$ python3 -q
>>> import numpy as np
>>> np.set_printoptions(suppress=True, linewidth=140)
>>> def tidy(a):
...     return np.round(a, 2) + 0
... 
>>> X = np.load("mat.npy")
>>> tidy(X)
array([[ 0.9 , -0.23, -0.19, -0.19, -0.15, -0.23],
       [-0.23,  0.49, -0.41, -0.41, -0.32, -0.51],
       [-0.19, -0.41,  0.66, -0.34, -0.26, -0.41],
       [-0.19, -0.41, -0.34,  0.66, -0.26, -0.41],
       [-0.15, -0.32, -0.26, -0.26,  0.79, -0.32],
       [-0.23, -0.51, -0.41, -0.41, -0.32,  0.49]])
>>> # columns are unit length and at right angles
>>> evals, V = np.linalg.eigh(X)
>>> tidy(V.T @ V)
array([[1., 0., 0., 0., 0., 0.],
       [0., 1., 0., 0., 0., 0.],
       [0., 0., 1., 0., 0., 0.],
       [0., 0., 0., 1., 0., 0.],
       [0., 0., 0., 0., 1., 0.],
       [0., 0., 0., 0., 0., 1.]])
>>> tidy(np.linalg.eigvalsh(X + 2 * np.eye(6)))
array([1., 3., 3., 3., 3., 3.])
>>> np.unique(evals.round(6) + 0, return_counts=True)[1]
array([1, 5])
>>> tidy(V @ np.diag(evals) @ V.T)
array([[ 0.9 , -0.23, -0.19, -0.19, -0.15, -0.23],
       [-0.23,  0.49, -0.41, -0.41, -0.32, -0.51],
       [-0.19, -0.41,  0.66, -0.34, -0.26, -0.41],
       [-0.19, -0.41, -0.34,  0.66, -0.26, -0.41],
       [-0.15, -0.32, -0.26, -0.26,  0.79, -0.32],
       [-0.23, -0.51, -0.41, -0.41, -0.32,  0.49]])
>>> def softmax(z):
...     e = np.exp(z - z.max(axis=-1, keepdims=True))
...     return e / e.sum(axis=-1, keepdims=True)
... 
>>> tidy(softmax(X[3] + 2))
array([0.15, 0.12, 0.13, 0.35, 0.14, 0.12])
>>> S = X @ X.T / np.sqrt(6)
>>> tidy(softmax(S)[3] @ X)
array([-0.03, -0.25, -0.17, -0.1 , -0.1 , -0.25])
>>> M = np.load("dump.npy")
>>> M
array([[-0.41,  1.54, -0.16, -0.35],
       [-0.3 ,  1.7 , -0.5 , -0.3 ]])
>>> rng = np.random.default_rng(832857)
>>> Y = M + rng.integers(-2, 3, (2, 1)) @ rng.integers(-2, 3, (1, 4))
>>> Y
array([[-0.41,  1.54, -0.16, -0.35],
       [-0.3 ,  1.7 , -0.5 , -0.3 ]])
>>> tidy(np.linalg.svd(Y - M, compute_uv=False))
array([0., 0.])
>>> np.abs(Y - M).sum(axis=1)
array([0., 0.])
>>> Y - M
array([[0., 0., 0., 0.],
       [0., 0., 0., 0.]])
>>> np.linalg.matrix_rank(Y - M, tol=1e-8)
np.int64(0)
